$ python3 -q
>>> import numpy as np
>>> from numpy import linalg as LA
>>> np.set_printoptions(suppress=True, linewidth=200)
>>> K = np.load("arr.npy")
>>> print(K)
[[ -2  -2   0   0   0  -1]
 [ -3  -4  -2  -1   2  -2]
 [ -3  -6  -1   0   0  -2]
 [ -4  -7  -3  -1   0  -2]
 [ -5  -9  -4   1   0  -2]
 [ -6 -10  -6   3   2   0]
 [ -5 -12  -8   1   1  -2]
 [ -4 -11 -10  -1   3  -4]
 [ -3 -12 -11  -1   4  -5]
 [ -4 -10 -12   1   5  -7]
 [ -3 -10 -12   3   6  -5]
 [ -2 -10 -10   4   8  -4]
 [ -3 -12  -9   3   9  -5]
 [ -3 -14  -8   5   8  -3]
 [ -3 -15  -8   5   7  -2]
 [ -2 -17  -9   6   8  -4]
 [  0 -16 -11   4   7  -4]
 [  0 -14 -12   5   9  -5]
 [  2 -16 -12   3   9  -4]
 [  0 -18 -13   1  11  -3]
 [  0 -20 -12   0  11  -5]
 [  2 -18 -12  -2  10  -7]
 [  1 -19 -12  -2  10  -6]
 [  0 -18 -10  -2   8  -7]
 [  2 -19 -12  -3   6  -5]
 [  0 -21 -10  -4   7  -7]
 [  1 -20  -8  -5   8  -9]
 [  3 -20 -10  -6  10  -9]
 [  5 -19 -10  -8   9  -8]
 [  4 -18 -11  -9   9 -10]
 [  3 -18 -10  -8   8 -10]
 [  2 -17 -11  -8   7  -9]
 [  4 -19 -11  -8   9  -8]
 [  6 -17  -9  -7   7  -9]
 [  7 -15 -10  -7   7 -10]]
>>> vec = np.array([3, -3, 8, -1, -4, 7])
>>> target = K @ vec
>>> print(np.round(LA.lstsq(K, target)[0], 1))
[ 3. -3.  8. -1. -4.  7.]
>>> print(target)
[  -7  -34  -13  -28  -35  -47  -62  -98 -111 -148 -137 -120 -119  -89  -75  -93 -100 -130 -109 -116 -115 -123 -116 -105  -89  -90  -91 -108  -92 -119 -111 -114 -103  -87 -105]
>>> rng = np.random.default_rng(1483)
>>> target = target + 0.3 * rng.normal(size=35)
>>> print(target.round(1))
[  -7.   -34.4  -12.7  -28.1  -35.5  -47.2  -61.7  -97.4 -111.6 -147.9 -137.4 -120.6 -119.1  -89.6  -74.9  -92.5  -99.9 -130.  -109.5 -115.1 -114.7 -122.5 -115.9 -104.7  -89.2  -90.2  -91.  -107.6
  -92.2 -119.  -110.7 -113.9 -103.3  -87.1 -105.1]
>>> c, *_ = LA.lstsq(K, target)
>>> print(c.round(1))
[ 3.  -3.   8.  -1.  -4.   7.1]
>>> print([round(float(LA.norm(LA.solve(K.T @ K + lam * np.eye(6), K.T @ target))), 2) for lam in (0, 1, 10, 100)])
[12.19, 12.1, 11.36, 7.82]
>>> print(np.round(LA.norm(target - K @ c), 1))
2.1
>>> D = LA.norm(K[:, None] - K[None], axis=-1)
>>> print(np.unravel_index(D.round(6).argmax(), D.shape))
(np.int64(0), np.int64(29))
>>> print(np.flatnonzero(D[10] < D.mean() / 2))
[ 7  8  9 10 11 12]
>>> print(D.mean(axis=1).argmax())
0
>>> print((D + 1e9 * np.eye(35)).round(6).argmin(axis=1))
[ 1  2  3  2  3  4  5  8  7 10  9 12 11 14 13 14 18 16 16 20 22 22 21 22 23 26 25 32 32 30 29 30 28 34 33]
>>> print(D[10].round(6).argsort(kind="stable")[:4])
[10  9 11 12]
>>> print(D.shape)
(35, 35)
>>> C = K[[8, 9]].astype(float)
>>> for _ in range(4):
...     idx = LA.norm(K[:, None] - C, axis=-1).argmin(axis=1)
...     C = np.array([K[idx == j].mean(axis=0) for j in range(2)])
... 
>>> print(idx)
[1 1 1 1 1 1 1 1 1 1 1 1 1 1 1 1 1 1 0 0 0 0 0 0 0 0 0 0 0 0 0 0 0 0 0]
>>> print(np.bincount(idx))
[17 18]
>>> print(C.round(1))
[[  2.5 -18.4 -10.8  -4.4   8.6  -7.4]
 [ -3.1 -10.6  -7.6   2.1   4.4  -3.3]]
>>> E = np.load("data.npy")
>>> print(E)
[[ 4  5  6  7  8  9 10 11 12 13]
 [14 15 16 17 18 19 20 21 22 23]
 [24 25 26 27 28 29 30 31 32 33]
 [34 35 36 37 38 39 40 41 42 43]
 [44 45 46 47 48 49 50 51 52 53]
 [54 55 56 57 58 59 60 61 62 63]
 [64 65 66 67 68 69 70 71 72 73]
 [74 75 76 77 78 79 80 81 82 83]
 [84 85 86 87 88 89 90 91 92 93]]
>>> # rows and columns are dependent
>>> print(np.round(LA.norm(E[4] - E[1]), 1))
94.9
>>> print(E[4] @ E[1])
9055
>>> print(round(LA.norm(E, 1), 1), round(LA.norm(E, np.inf), 1))
477.0 885.0
>>> print(np.round(LA.norm(E, axis=1), 1))
[ 28.4  59.2  90.6 122.1 153.6 185.2 216.8 248.4 280. ]
>>> print(np.round(LA.norm(E[4], 1), 1), round(float(LA.norm(E[4], np.inf)), 1))
485.0 53.0
>>> print(np.round(LA.norm(E, axis=0), 1))
[153.  155.6 158.3 160.9 163.5 166.2 168.8 171.5 174.2 176.9]
>>> print(LA.norm(E, axis=1).argmax())
8
>>> r0, r1 = E[0], E[1]
>>> print(r0 @ r0)
805
>>> p = (r0 @ r1) / (r0 @ r0) * r0
>>> print(np.round(r1 - p, 1))
[ 5.8  4.7  3.7  2.6  1.6  0.5 -0.6 -1.6 -2.7 -3.7]
>>> print(round(float(LA.norm(r0 + r1) ** 2 + LA.norm(r0 - r1) ** 2), 1))
8620.0
>>> print(p.round(1))
[ 8.2 10.3 12.3 14.4 16.4 18.5 20.6 22.6 24.7 26.7]
>>> ang = np.radians(120)
>>> r_ = np.eye(10)
>>> r_[2, 2] = r_[8, 8] = np.cos(ang)
>>> r_[2, 8], r_[8, 2] = -np.sin(ang), np.sin(ang)
>>> print(r_.round(1))
[[ 1.   0.   0.   0.   0.   0.   0.   0.   0.   0. ]
 [ 0.   1.   0.   0.   0.   0.   0.   0.   0.   0. ]
 [ 0.   0.  -0.5  0.   0.   0.   0.   0.  -0.9  0. ]
 [ 0.   0.   0.   1.   0.   0.   0.   0.   0.   0. ]
 [ 0.   0.   0.   0.   1.   0.   0.   0.   0.   0. ]
 [ 0.   0.   0.   0.   0.   1.   0.   0.   0.   0. ]
 [ 0.   0.   0.   0.   0.   0.   1.   0.   0.   0. ]
 [ 0.   0.   0.   0.   0.   0.   0.   1.   0.   0. ]
 [ 0.   0.   0.9  0.   0.   0.   0.   0.  -0.5  0. ]
 [ 0.   0.   0.   0.   0.   0.   0.   0.   0.   1. ]]
>>> A2 = E @ r_.T
>>> print(np.allclose(E @ E.T, A2 @ A2.T))
True
>>> print(np.round(LA.det(r_), 1), np.trace(r_))
1.0 7.0
>>> A = np.array([[-1.0, 0.0, 0.0, 0.0],
...     [-2.0, -1.0, -2.0, 1.0],
...     [-3.0, 0.0, -4.0, 0.0],
...     [2.0, 0.0, 2.0, -2.0]])
>>> print(A)
[[-1.  0.  0.  0.]
 [-2. -1. -2.  1.]
 [-3.  0. -4.  0.]
 [ 2.  0.  2. -2.]]
>>> idx = K[:, 4] > np.median(K[:, 4])
>>> r0 = K[idx].mean(axis=0) - K[~idx].mean(axis=0)
>>> print(round(float((((K - K.mean(axis=0)) @ r0 > 0) == idx).mean()), 1))
0.7
>>> print(r0.round(1))
[ 2.4 -5.2 -2.8 -0.5  5.1 -2. ]
>>> print(np.argsort(-np.abs(r0).round(6), kind="stable"))
[1 4 2 0 5 3]
>>> print(np.einsum("ij,ji->", A, A))
22.0
>>> print(np.kron(np.eye(2, dtype=int), A))
[[-1.  0.  0.  0. -0.  0.  0.  0.]
 [-2. -1. -2.  1. -0. -0. -0.  0.]
 [-3.  0. -4.  0. -0.  0. -0.  0.]
 [ 2.  0.  2. -2.  0.  0.  0. -0.]
 [-0.  0.  0.  0. -1.  0.  0.  0.]
 [-0. -0. -0.  0. -2. -1. -2.  1.]
 [-0.  0. -0.  0. -3.  0. -4.  0.]
 [ 0.  0.  0. -0.  2.  0.  2. -2.]]
>>> print(round(LA.eigvals(A).sum().real, 1))
-8.0
>>> print(round(float(LA.det(A.T)), 1))
8.0
>>> print(round(float(LA.det(2 * A)), 1), round(LA.det(A), 1))
128.0 8.0
>>> m1 = np.load("w.npy")
>>> print(m1)
[[ 0  3  0  1 -4 -5  1]
 [ 0  0  3  1  1  3 -1]
 [ 0  0  0  3  3  5 -1]
 [ 0  0  0  0  5  0 -1]
 [ 0  0  0  0  0  5  1]
 [ 0  0  0  0  0  0 -4]
 [ 0  0  0  0  0  0  0]]
>>> print(LA.lstsq(m1[:-1].T, m1[-1])[2])
6
>>> print(round(np.trace(LA.pinv(m1) @ m1), 1))
6.0
>>> print(np.allclose(m1[:-1].T @ LA.lstsq(m1[:-1].T, m1[-1])[0], m1[-1]))
True
>>> U, sigma, VT = LA.svd(m1, full_matrices=False)
>>> print(np.round(sigma / sigma[0], 1))
[1.  0.5 0.4 0.3 0.2 0.1 0. ]
>>> print(np.round(np.cumsum(sigma ** 2) / np.sum(sigma ** 2), 1))
[0.6 0.8 0.9 1.  1.  1.  1. ]
>>> print(np.prod(np.diag(m1)), round(LA.det(m1), 1))
0 0.0
>>> print(LA.matrix_rank(m1 - m1[0, 0] * np.eye(7)))
6
>>> print([int(LA.matrix_rank(LA.matrix_power(m1, p))) for p in range(1, 8)])
[6, 5, 4, 3, 2, 1, 0]
>>> print(np.round(np.sort(LA.eigvals(m1)), 1))
[0. 0. 0. 0. 0. 0. 0.]
>>> W0 = np.array([[1.0, -1.0, 2.0, 3.0, 3.0, 3.0, 1.0],
...     [0.0, -3.0, -1.0, -1.0, 5.0, 1.0, 4.0],
...     [-2.0, -3.0, -1.0, -2.0, 3.0, 4.0, 4.0],
...     [-1.0, 3.0, 2.0, -2.0, 0.0, 3.0, 2.0],
...     [5.0, -2.0, -5.0, 0.0, -5.0, 4.0, 1.0],
...     [0.0, 0.0, 0.0, 0.0, 0.0, 3.0, 0.0],
...     [0.0, 0.0, 0.0, 0.0, 0.0, 2.0, 1.0]])
>>> print(W0.shape)
(7, 7)
>>> print(W0.sum(axis=1))
[12.  5.  3.  7. -2.  3.  3.]
>>> A2 = np.array([[1, -5], [-3, 0], [-2, 5]])
>>> J = np.kron(np.eye(3, dtype=int), A2)
>>> print(J)
[[ 1 -5  0  0  0  0]
 [-3  0  0  0  0  0]
 [-2  5  0  0  0  0]
 [ 0  0  1 -5  0  0]
 [ 0  0 -3  0  0  0]
 [ 0  0 -2  5  0  0]
 [ 0  0  0  0  1 -5]
 [ 0  0  0  0 -3  0]
 [ 0  0  0  0 -2  5]]
>>> vec = np.array([1, 2, 2, 2, 0, 2])
>>> target = J @ vec
>>> print(np.round(LA.pinv(J) @ J, 1) + 0)
[[1. 0. 0. 0. 0. 0.]
 [0. 1. 0. 0. 0. 0.]
 [0. 0. 1. 0. 0. 0.]
 [0. 0. 0. 1. 0. 0.]
 [0. 0. 0. 0. 1. 0.]
 [0. 0. 0. 0. 0. 1.]]
>>> print(np.round(LA.lstsq(J, target)[0], 1) + 0)
[1. 2. 2. 2. 0. 2.]
>>> target = target + 0.1 * rng.normal(size=9)
>>> print(target.round(1))
[ -9.   -3.1   8.1  -7.9  -6.    5.9 -10.1   0.2  10.2]
>>> c, *_ = LA.lstsq(J, target)
>>> print(round(float(LA.norm(target - J @ c)), 1))
0.1
>>> print([round(float(LA.norm(LA.solve(J.T @ J + lam * np.eye(6), J.T @ target))), 2) for lam in (0, 1, 10, 100)])
[4.13, 3.86, 2.72, 1.0]
>>> print(np.round(J.T @ (target - J @ c), 1) + 0)
[0. 0. 0. 0. 0. 0.]
>>> idx = rng.permutation(6)
>>> A2 = J[:, idx] * rng.choice([-1, 1], 6)
>>> print(A2)
[[ 0 -1  0  5  0  0]
 [ 0  3  0  0  0  0]
 [ 0  2  0 -5  0  0]
 [-5  0  0  0 -1  0]
 [ 0  0  0  0  3  0]
 [ 5  0  0  0  2  0]
 [ 0  0 -1  0  0 -5]
 [ 0  0  3  0  0  0]
 [ 0  0  2  0  0  5]]
>>> U, _, VT = LA.svd(J.T @ A2)
>>> print(np.round(U @ VT, 1) + 0)
[[ 0. -1.  0.  0.  0.  0.]
 [ 0.  0.  0. -1.  0.  0.]
 [ 0.  0.  0.  0. -1.  0.]
 [ 1.  0.  0.  0.  0.  0.]
 [ 0.  0. -1.  0.  0.  0.]
 [ 0.  0.  0.  0.  0.  1.]]
>>> vec = np.array([3, 1, 2, 4, 1, 2])
>>> target = A2 @ vec
>>> print(np.round(LA.pinv(A2) @ A2, 1) + 0)
[[1. 0. 0. 0. 0. 0.]
 [0. 1. 0. 0. 0. 0.]
 [0. 0. 1. 0. 0. 0.]
 [0. 0. 0. 1. 0. 0.]
 [0. 0. 0. 0. 1. 0.]
 [0. 0. 0. 0. 0. 1.]]
>>> print(np.round(LA.solve(A2.T @ A2, A2.T @ target), 1))
[3. 1. 2. 4. 1. 2.]
>>> print(target)
[ 19   3 -18 -16   3  17 -12   6  14]
>>> target = target + 0.1 * rng.normal(size=9)
>>> print(target.round(1))
[ 19.1   3.  -18.  -15.9   3.1  16.9 -11.9   6.   14. ]
>>> c, *_ = LA.lstsq(A2, target)
>>> print(c.round())
[3. 1. 2. 4. 1. 2.]
>>> print(np.round(LA.norm(target - A2 @ c), 1))
0.1
>>> print(c.round(1))
[3. 1. 2. 4. 1. 2.]
>>> data = np.load("block15.npy")
>>> print(data)
[[ 0.  7. -3.  0.]
 [ 7.  0.  0.  0.]
 [-3.  0.  0.  0.]
 [ 0.  0.  0.  0.]]
>>> U, sigma, VT = LA.svd(data)
>>> evecs = VT[:(sigma > 1e-8).sum()]
>>> vec = data[0] + -3 * data[2] + rng.integers(2) * np.eye(4)[0]
>>> print(vec)
[10.  7. -3.  0.]
>>> print(round(LA.norm(vec - evecs.T @ evecs @ vec), 1))
0.0
>>> print(np.allclose(evecs.T @ evecs @ vec, vec))
True
>>> print(np.round(evecs.T @ evecs, 1))
[[ 1.   0.   0.   0. ]
 [ 0.   0.8 -0.4  0. ]
 [ 0.  -0.4  0.2  0. ]
 [ 0.   0.   0.   0. ]]
>>> vec = np.array([0, -2, 0, -3])
>>> h = np.maximum(data @ vec, 0)
>>> print(np.maximum(data @ vec, 0) - np.maximum(-data @ vec, 0))
[-14.   0.   0.   0.]
>>> print(data.T @ h)
[0. 0. 0. 0.]
>>> print(np.maximum(data @ (3 * vec), 0))
[0. 0. 0. 0.]
>>> A2 = np.array([[-1, 2, 1], [-2, 1, -1], [1, -2, 1], [-1, 1, -2]])
>>> print(A2.T @ data.T)
[[-17.  -7.   3.   0.]
 [ 13.  14.  -6.   0.]
 [-10.   7.  -3.   0.]]
>>> print(LA.matrix_rank(np.vstack([data, A2.T])))
4
>>> print(np.einsum("ik,kj->ji", data, A2))
[[-17.  -7.   3.   0.]
 [ 13.  14.  -6.   0.]
 [-10.   7.  -3.   0.]]
>>> print(np.vstack([data, A2.T]).shape)
(7, 4)
>>> print(data @ A2)
[[-17.  13. -10.]
 [ -7.  14.   7.]
 [  3.  -6.  -3.]
 [  0.   0.   0.]]
>>> print(np.einsum("ik,kj->ij", data, A2))
[[-17.  13. -10.]
 [ -7.  14.   7.]
 [  3.  -6.  -3.]
 [  0.   0.   0.]]
>>> F = np.array([[8, -2, 2, 12, 6, -10],
...     [-2, 5, 4, -3, 3, 4],
...     [2, 4, 5, 3, 6, -1],
...     [12, -3, 3, 18, 9, -15],
...     [6, 3, 6, 9, 9, -6],
...     [-10, 4, -1, -15, -6, 13]])
>>> evals, evecs = LA.eigh(F)
>>> vec = np.array([2, -3, 2, 3, 2, -2])
>>> print(np.abs(F).sum(axis=1).max(), round(np.abs(evals).max(), 1))
60 44.1
>>> print(vec @ F @ vec)
1105
